% ipython --no-banner

In [1]: import numpy as np

In [2]: import numpy.linalg as la

In [3]: np.set_printoptions(suppress=True, linewidth=100)

In [4]: K = np.load("a.npy")

In [5]: K
Out[5]: 
array([[-1,  2,  7, -5],
       [ 2, -1,  2,  7],
       [ 7,  2, -1,  2],
       [-5,  7,  2, -1]])

In [6]: rng = np.random.default_rng(379428)

In [7]: labels = rng.permutation(4)

In [8]: out = K[:, labels] * rng.choice([-1, 1], 4)

In [9]: out
Out[9]: 
array([[ 1, -7, -5,  2],
       [-2, -2,  7, -1],
       [-7,  1,  2,  2],
       [ 5, -2, -1,  7]])

In [10]: U, _, vt = la.svd(K.T @ out)

In [11]: labels
Out[11]: array([0, 2, 3, 1])

In [12]: out = la.inv(K)

In [13]: np.round(K @ out, 2) + 0
Out[13]: 
array([[1., 0., 0., 0.],
       [0., 1., 0., 0.],
       [0., 0., 1., 0.],
       [0., 0., 0., 1.]])

In [14]: round(la.slogdet(K)[0], 2)
Out[14]: np.float64(1.0)

In [15]: np.round(la.det(K) * out, 2)
Out[15]: 
array([[ 112.,  -51.,  384., -149.],
       [ -51.,  -63.,  285.,  384.],
       [ 384.,  285.,  -63.,  -51.],
       [-149.,  384.,  -51.,  112.]])

In [16]: np.round(la.det(2 * K), 2), np.round(la.det(K), 2)
Out[16]: (np.float64(51504.0), np.float64(3219.0))

In [17]: np.round(np.poly(K), 2)
Out[17]: array([   1.,    4., -129.,  -98., 3219.])

In [18]: np.round(la.eigvals(K).sum().real, 2)
Out[18]: np.float64(-4.0)

In [19]: np.einsum("ii->", K)
Out[19]: np.int64(-4)

In [20]: U, s, vt = la.svd(K, full_matrices=False)

In [21]: np.round(np.abs(vt[0]), 2)
Out[21]: array([0.58, 0.4 , 0.4 , 0.58])

In [22]: U.shape, s.shape, vt.shape
Out[22]: ((4, 4), (4,), (4, 4))

In [23]: round(float(np.sqrt((s ** 2).sum())), 2), round(la.norm(K), 2)
Out[23]: (16.55, np.float64(16.55))

In [24]: np.round(vt @ vt.T, 2) + 0
Out[24]: 
array([[1., 0., 0., 0.],
       [0., 1., 0., 0.],
       [0., 0., 1., 0.],
       [0., 0., 0., 1.]])

In [25]: np.abs(U[:, 0]).round(6).argmax()
Out[25]: np.int64(0)

In [26]: np.allclose(U * s @ vt, K)
Out[26]: True

In [27]: s.round(2)
Out[27]: array([12.16,  7.16,  6.6 ,  5.6 ])

In [28]: np.round(U.T @ K @ vt.T, 2) + 0
Out[28]: 
array([[12.16,  0.  ,  0.  ,  0.  ],
       [ 0.  ,  7.16,  0.  ,  0.  ],
       [ 0.  ,  0.  ,  6.6 ,  0.  ],
       [ 0.  ,  0.  ,  0.  ,  5.6 ]])
